$ python -q
>>> import numpy as np
>>> np.set_printoptions(precision=1, suppress=True, linewidth=200, sign=" ")
>>> rnd = lambda a: np.round(a, 1) + 0
>>> data = np.load("layer15.npy")
>>> data
array([[-1,  0,  0, -3,  1],
       [ 2,  1,  2,  0,  3],
       [ 0, -3,  1, -2,  1],
       [-1,  0, -2, -2, -2],
       [-1, -1,  3, -1, -2],
       [ 1,  1,  0, -3,  0],
       [-1,  0, -2, -2, -2],
       [-2, -1, -1,  3, -1],
       [-3,  2,  3, -2, -1],
       [ 1, -3,  0, -2, -2]])
>>> # row 6 repeats row 3
>>> x = np.array([5, 3, 4, 2, 3])
>>> target = data @ x
>>> rnd(np.linalg.lstsq(data, target)[0])
array([ 5.,  3.,  4.,  2.,  3.])
>>> target
array([ -8,  30,  -6, -23,  -4,   2, -23, -14,  -4, -14])
>>> print(rnd(np.linalg.pinv(data) @ data))
[[ 1.  0.  0.  0.  0.]
 [ 0.  1.  0.  0.  0.]
 [ 0.  0.  1.  0.  0.]
 [ 0.  0.  0.  1.  0.]
 [ 0.  0.  0.  0.  1.]]
>>> rng = np.random.default_rng(66)
>>> target = target + 0.3 * rng.normal(size=10)
>>> rnd(target)
array([ -7.8,  29.8,  -6.1, -23.3,  -4.4,   1.5, -22.8, -13.7,  -3.9, -13.9])
>>> coef, *_ = np.linalg.lstsq(data, target)
>>> print([round(float(np.linalg.norm(np.linalg.solve(data.T @ data + lam * np.eye(5), data.T @ target))), 2) for lam in (0, 1, 10, 100)])
[7.87, 7.58, 6.06, 2.29]
>>> coef.round()
array([ 5.,  3.,  4.,  2.,  3.])
>>> d = np.linalg.norm(data[:, None] - data[None], axis=-1)
>>> print(np.unravel_index(d.round(6).argmax(), d.shape))
(np.int64(1), np.int64(3))
>>> np.flatnonzero(d[8] < d.mean() / 2)
array([ 8])
>>> print((d + 1e9 * np.eye(10)).round(6).argmin(axis=1))
[ 5  5  9  6  8  0  3  3  4  2]
>>> rnd(d[:5, :5])
array([[ 0. ,  5.2,  3.5,  3.7,  4.8],
       [ 5.2,  0. ,  5.4,  7.4,  6.3],
       [ 3.5,  5.4,  0. ,  5.3,  4.4],
       [ 3.7,  7.4,  5.3,  0. ,  5.2],
       [ 4.8,  6.3,  4.4,  5.2,  0. ]])
>>> d.mean(axis=1).argmax()
np.int64(1)
>>> rnd(np.linalg.norm(data - data.mean(axis=0), axis=1))
array([ 2.3,  5. ,  3.2,  3. ,  3.1,  2.7,  3. ,  4.9,  4.4,  3.4])
>>> d.shape
(10, 10)
>>> print(np.linalg.matrix_rank(d ** 2))
7
>>> cen = data - data.mean(axis=0)
>>> Uu, s, Vh = np.linalg.svd(cen, full_matrices=False)
>>> rnd((s ** 2).sum() ** 2 / (s ** 4).sum())
np.float64(4.2)
>>> rnd(s ** 2 / (s ** 2).sum())
array([ 0.3,  0.2,  0.2,  0.2,  0.1])
>>> W0 = np.load("arr.npy")
>>> rnd(W0)
array([[ 1.4, -0.6, -0.1, -0.4, -0.7, -0.5,  0.2, -0.3,  0.4, -0.1, -0.8],
       [-0.6,  2.8, -0.8,  0.5,  0. , -0.4,  0.1, -0.2,  0.2, -0.2,  0.9],
       [-0.1, -0.8,  3.3,  0. , -0.7,  0.3,  0.1,  0.5,  0.8, -0.4,  0.1],
       [-0.4,  0.5,  0. ,  3. , -0.2, -0.5,  0.5,  0.1,  0.1,  0. ,  0.1],
       [-0.7,  0. , -0.7, -0.2,  2.6,  0.1,  0. , -0.4,  1.1,  0.6,  0.9],
       [-0.5, -0.4,  0.3, -0.5,  0.1,  1.4,  0.7,  0.3, -0.4,  0.3, -0.1],
       [ 0.2,  0.1,  0.1,  0.5,  0. ,  0.7,  2.8,  0.5, -0.8,  0.6,  0.1],
       [-0.3, -0.2,  0.5,  0.1, -0.4,  0.3,  0.5,  3.5,  0.3, -0.1, -0.5],
       [ 0.4,  0.2,  0.8,  0.1,  1.1, -0.4, -0.8,  0.3,  3.8, -0.2, -0.1],
       [-0.1, -0.2, -0.4,  0. ,  0.6,  0.3,  0.6, -0.1, -0.2,  3.2, -0.6],
       [-0.8,  0.9,  0.1,  0.1,  0.9, -0.1,  0.1, -0.5, -0.1, -0.6,  1.2]])
>>> def softmax(z):
...     e = np.exp(z - z.max(axis=-1, keepdims=True))
...     return e / e.sum(axis=-1, keepdims=True)
... 
>>> rnd(softmax(10 * W0[6]))
array([ 0.,  0.,  0.,  0.,  0.,  0.,  1.,  0.,  0.,  0.,  0.])
>>> rnd(softmax(W0[6] + 5))
array([ 0. ,  0. ,  0. ,  0.1,  0. ,  0.1,  0.5,  0.1,  0. ,  0.1,  0. ])
>>> rnd(softmax(W0).sum(axis=1))
array([ 1.,  1.,  1.,  1.,  1.,  1.,  1.,  1.,  1.,  1.,  1.])
>>> S = W0 @ W0.T / np.sqrt(11)
>>> rnd(softmax(S)[6] @ W0)
array([ 0. ,  0.1,  0.1,  0.5,  0.1,  0.5,  1.7,  0.5, -0.4,  0.6,  0. ])
>>> softmax(S).round(6).argmax(axis=1)
array([  0,   1,   2,   3,   4,   5,   6,   7,   8,   9,  10])
>>> gram = W0.T @ W0
>>> print(rnd(np.linalg.eigvalsh(gram)[::-1]))
[ 25.  25.  16.  16.   9.   9.   4.   4.   1.   0.   0.]
>>> rnd(np.diag(gram))
array([  4.2,  10.2,  13.4,  10.2,  10.7,   3.4,   9.9,  13.8,  17.6,  11.4,   4.3])
>>> rnd(np.linalg.svd(W0, compute_uv=False) ** 2)
array([ 25.,  25.,  16.,  16.,   9.,   9.,   4.,   4.,   1.,   0.,   0.])
>>> np.allclose(gram, gram.T)
True
>>> ev, evecs = np.linalg.eigh(W0)
>>> x = np.array([-5, -3, 5, 5, 4, -5, -3, 0, -5, -3, -5])
>>> rnd(np.abs(W0).sum(axis=1).max()), rnd(np.abs(ev).max())
(np.float64(8.3), np.float64(5.0))
>>> rnd(evecs * np.abs(ev) @ evecs.T)
array([[ 1.4, -0.6, -0.1, -0.4, -0.7, -0.5,  0.2, -0.3,  0.4, -0.1, -0.8],
       [-0.6,  2.8, -0.8,  0.5,  0. , -0.4,  0.1, -0.2,  0.2, -0.2,  0.9],
       [-0.1, -0.8,  3.3,  0. , -0.7,  0.3,  0.1,  0.5,  0.8, -0.4,  0.1],
       [-0.4,  0.5,  0. ,  3. , -0.2, -0.5,  0.5,  0.1,  0.1,  0. ,  0.1],
       [-0.7,  0. , -0.7, -0.2,  2.6,  0.1,  0. , -0.4,  1.1,  0.6,  0.9],
       [-0.5, -0.4,  0.3, -0.5,  0.1,  1.4,  0.7,  0.3, -0.4,  0.3, -0.1],
       [ 0.2,  0.1,  0.1,  0.5,  0. ,  0.7,  2.8,  0.5, -0.8,  0.6,  0.1],
       [-0.3, -0.2,  0.5,  0.1, -0.4,  0.3,  0.5,  3.5,  0.3, -0.1, -0.5],
       [ 0.4,  0.2,  0.8,  0.1,  1.1, -0.4, -0.8,  0.3,  3.8, -0.2, -0.1],
       [-0.1, -0.2, -0.4,  0. ,  0.6,  0.3,  0.6, -0.1, -0.2,  3.2, -0.6],
       [-0.8,  0.9,  0.1,  0.1,  0.9, -0.1,  0.1, -0.5, -0.1, -0.6,  1.2]])
>>> rnd(np.linalg.eigvalsh(W0[1:, 1:]))
array([ 0. ,  0.8,  1.3,  2. ,  2.7,  3. ,  3.9,  4. ,  4.9,  5. ])
>>> rnd(x @ W0 @ x)
np.float64(261.8)
>>> rnd(np.linalg.norm(W0, 2) / np.linalg.norm(W0))
np.float64(0.5)
>>> Z = np.array([[0.8, 0.0, -0.8, -0.5, 1.5, -1.6, -1.5, 0.5, 0.9, 0.1, -0.1, 0.7, -1.2, 1.2]])
>>> J = np.array([[-2],
...     [1],
...     [-2],
...     [0],
...     [3],
...     [1],
...     [-2],
...     [0],
...     [3],
...     [-3],
...     [-3],
...     [1],
...     [-3],
...     [2],
...     [1],
...     [2],
...     [3],
...     [-3],
...     [2],
...     [1],
...     [-1],
...     [0],
...     [-3],
...     [-2],
...     [-2],
...     [2],
...     [1],
...     [-1],
...     [-3],
...     [-1],
...     [0],
...     [1],
...     [0],
...     [-2],
...     [-1],
...     [2],
...     [1],
...     [-1],
...     [1],
...     [3],
...     [0]]) @ Z + 0.1 * rng.normal(size=(41, 14))
>>> rnd(J)
array([[-1.6,  0. ,  1.7,  0.9, -2.9,  3.2,  3. , -1.1, -1.8,  0. ,  0.2, -1.4,  2.4, -2.3],
       [ 0.9, -0.1, -0.9, -0.6,  1.5, -1.8, -1.3,  0.4,  0.9,  0.3, -0.2,  0.7, -1.3,  1.3],
       [-1.7,  0. ,  1.5,  1.1, -3.1,  3.1,  3. , -1.2, -1.6, -0.2,  0.2, -1.4,  2.5, -2.4],
       [ 0. , -0.1,  0. ,  0.2, -0.1,  0.1,  0. ,  0. ,  0.1,  0.1, -0.1,  0. , -0.2,  0. ],
       [ 2.3,  0.1, -2.4, -1.8,  4.6, -4.9, -4.6,  1.6,  2.9,  0.5, -0.4,  2. , -3.5,  3.6],
       [ 0.7,  0.2, -0.8, -0.5,  1.4, -1.6, -1.5,  0.5,  0.8,  0. , -0.1,  0.6, -1.2,  1.2],
       [-1.6,  0.1,  1.6,  1.1, -2.9,  3.1,  3. , -1. , -1.8, -0.1,  0. , -1.4,  2.4, -2.5],
       [-0.1,  0.2,  0. ,  0. , -0.1,  0.1, -0.1, -0.1,  0.1,  0.1,  0. , -0.2,  0. , -0.2],
       [ 2.5,  0. , -2.5, -1.6,  4.5, -4.7, -4.4,  1.6,  2.5,  0.2, -0.3,  2. , -3.6,  3.5],
       [-2.6,  0. ,  2.4,  1.6, -4.5,  4.8,  4.7, -1.4, -2.7, -0.4,  0.4, -2.2,  3.8, -3.5],
       [-2.3,  0.2,  2.4,  1.6, -4.6,  4.8,  4.5, -1.5, -2.6, -0.4,  0.3, -2.2,  3.5, -3.9],
       [ 0.8,  0. , -0.8, -0.6,  1.4, -1.7, -1.6,  0.6,  0.7,  0.4,  0. ,  0.7, -1. ,  1.1],
       [-2.4, -0.2,  2.5,  1.5, -4.5,  4.9,  4.4, -1.5, -2.7, -0.2,  0.4, -2.3,  3.6, -3.8],
       [ 1.5, -0.1, -1.4, -1.2,  2.9, -3.3, -3. ,  1. ,  1.7,  0. , -0.2,  1.3, -2.3,  2.5],
       [ 0.9, -0.1, -0.9, -0.6,  1.5, -1.6, -1.5,  0.5,  1. ,  0.1,  0. ,  0.8, -1.1,  1.1],
       [ 1.6, -0.1, -1.7, -0.9,  3.1, -3.3, -2.8,  1.2,  1.8,  0.2, -0.3,  1.4, -2.2,  2.5],
       [ 2.5,  0. , -2.4, -1.6,  4.5, -4.8, -4.6,  1.4,  2.6,  0.3, -0.4,  2.2, -3.6,  3.5],
       [-2.4,  0. ,  2.5,  1.4, -4.5,  4.8,  4.5, -1.4, -2.6, -0.4,  0.4, -2. ,  3.5, -3.7],
       [ 1.7,  0. , -1.6, -0.7,  3.1, -3.2, -2.9,  1.1,  1.9,  0.3, -0.4,  1.4, -2.4,  2.5],
       [ 0.8,  0. , -0.5, -0.4,  1.6, -1.6, -1.5,  0.3,  0.9,  0.1, -0.2,  0.8, -1. ,  1.2],
       [-0.8,  0. ,  0.8,  0.6, -1.5,  1.5,  1.6, -0.6, -0.8, -0.2,  0.2, -0.8,  1.3, -1.2],
       [ 0.1,  0.1,  0. , -0.1, -0.1,  0. ,  0. ,  0. ,  0. ,  0.1,  0.1,  0. ,  0. , -0.1],
       [-2.3,  0.2,  2.3,  1.7, -4.5,  4.7,  4.5, -1.5, -2.7, -0.3,  0.3, -2.1,  3.6, -3.7],
       [-1.6, -0.1,  1.7,  1. , -2.9,  3.2,  3.1, -0.9, -1.9, -0.2,  0.3, -1.3,  2.5, -2.3],
       [-1.6,  0.1,  1.6,  1. , -3. ,  3.3,  2.9, -1. , -1.7, -0.1,  0.1, -1.5,  2.4, -2.4],
       [ 1.6,  0.1, -1.6, -1.1,  3. , -3.2, -2.9,  0.9,  1.7,  0.1, -0.3,  1.2, -2.2,  2.4],
       [ 0.7, -0.1, -0.9, -0.2,  1.4, -1.5, -1.6,  0.4,  1.1,  0. ,  0.1,  0.6, -1.2,  1.2],
       [-0.7,  0.1,  0.9,  0.5, -1.5,  1.9,  1.6, -0.6, -0.9, -0.3,  0.2, -0.8,  1.2, -1.2],
       [-2.4,  0. ,  2.5,  1.6, -4.6,  4.7,  4.5, -1.4, -2.7, -0.3,  0.3, -2.1,  3.6, -3.6],
       [-0.8,  0. ,  0.9,  0.4, -1.5,  1.5,  1.3, -0.4, -0.7, -0.1,  0.2, -0.8,  1.1, -1.2],
       [ 0.2, -0.1,  0.1,  0. ,  0.1,  0. , -0.1,  0. ,  0.2, -0.2,  0.2, -0.1,  0.1,  0. ],
       [ 1.1, -0.2, -1. , -0.6,  1.3, -1.7, -1.3,  0.5,  0.8,  0. , -0.2,  0.7, -1.2,  1.1],
       [ 0. ,  0. ,  0. ,  0. , -0.2, -0.1, -0.1,  0.1,  0. , -0.2,  0. ,  0.1,  0.1,  0.1],
       [-1.4,  0.1,  1.6,  0.9, -3. ,  3. ,  3.1, -0.9, -1.8, -0.2,  0.2, -1.5,  2.3, -2.5],
       [-0.8,  0. ,  0.9,  0.4, -1.6,  1.6,  1.2, -0.5, -0.9,  0. , -0.1, -0.8,  1.2, -1.2],
       [ 1.6, -0.1, -1.7, -1. ,  2.9, -3.1, -3. ,  1.2,  1.8,  0.3, -0.2,  1.4, -2.3,  2.6],
       [ 0.8,  0.1, -0.8, -0.4,  1.5, -1.6, -1.6,  0.6,  0.8,  0.2, -0.1,  0.8, -1.2,  1.3],
       [-0.9,  0.1,  0.8,  0.5, -1.5,  1.7,  1.6, -0.6, -0.8, -0.1,  0. , -0.9,  1.3, -1.2],
       [ 0.8, -0.1, -0.7, -0.4,  1.6, -1.5, -1.4,  0.4,  1.1,  0.1, -0.1,  0.7, -1.3,  1.2],
       [ 2.4,  0. , -2.4, -1.5,  4.5, -4.9, -4.5,  1.5,  2.7,  0.4, -0.3,  2.1, -3.4,  3.6],
       [ 0.1,  0. , -0.2,  0.1,  0. ,  0. ,  0.1,  0.1, -0.1,  0. ,  0. , -0.1, -0.1,  0. ]])
>>> ang = np.radians(135)
>>> Rm = np.eye(14)
>>> Rm[10, 10] = Rm[6, 6] = np.cos(ang)
>>> Rm[10, 6], Rm[6, 10] = -np.sin(ang), np.sin(ang)
>>> other = J @ Rm.T
>>> np.allclose(J @ J.T, other @ other.T)
True
>>> rnd(np.linalg.svd(J, compute_uv=False)), rnd(np.linalg.svd(other, compute_uv=False))
(array([ 44. ,   0.9,   0.9,   0.8,   0.8,   0.7,   0.6,   0.6,   0.5,   0.5,   0.5,   0.4,   0.4,   0.3]), array([ 44. ,   0.9,   0.9,   0.8,   0.8,   0.7,   0.6,   0.6,   0.5,   0.5,   0.5,   0.4,   0.4,   0.3]))
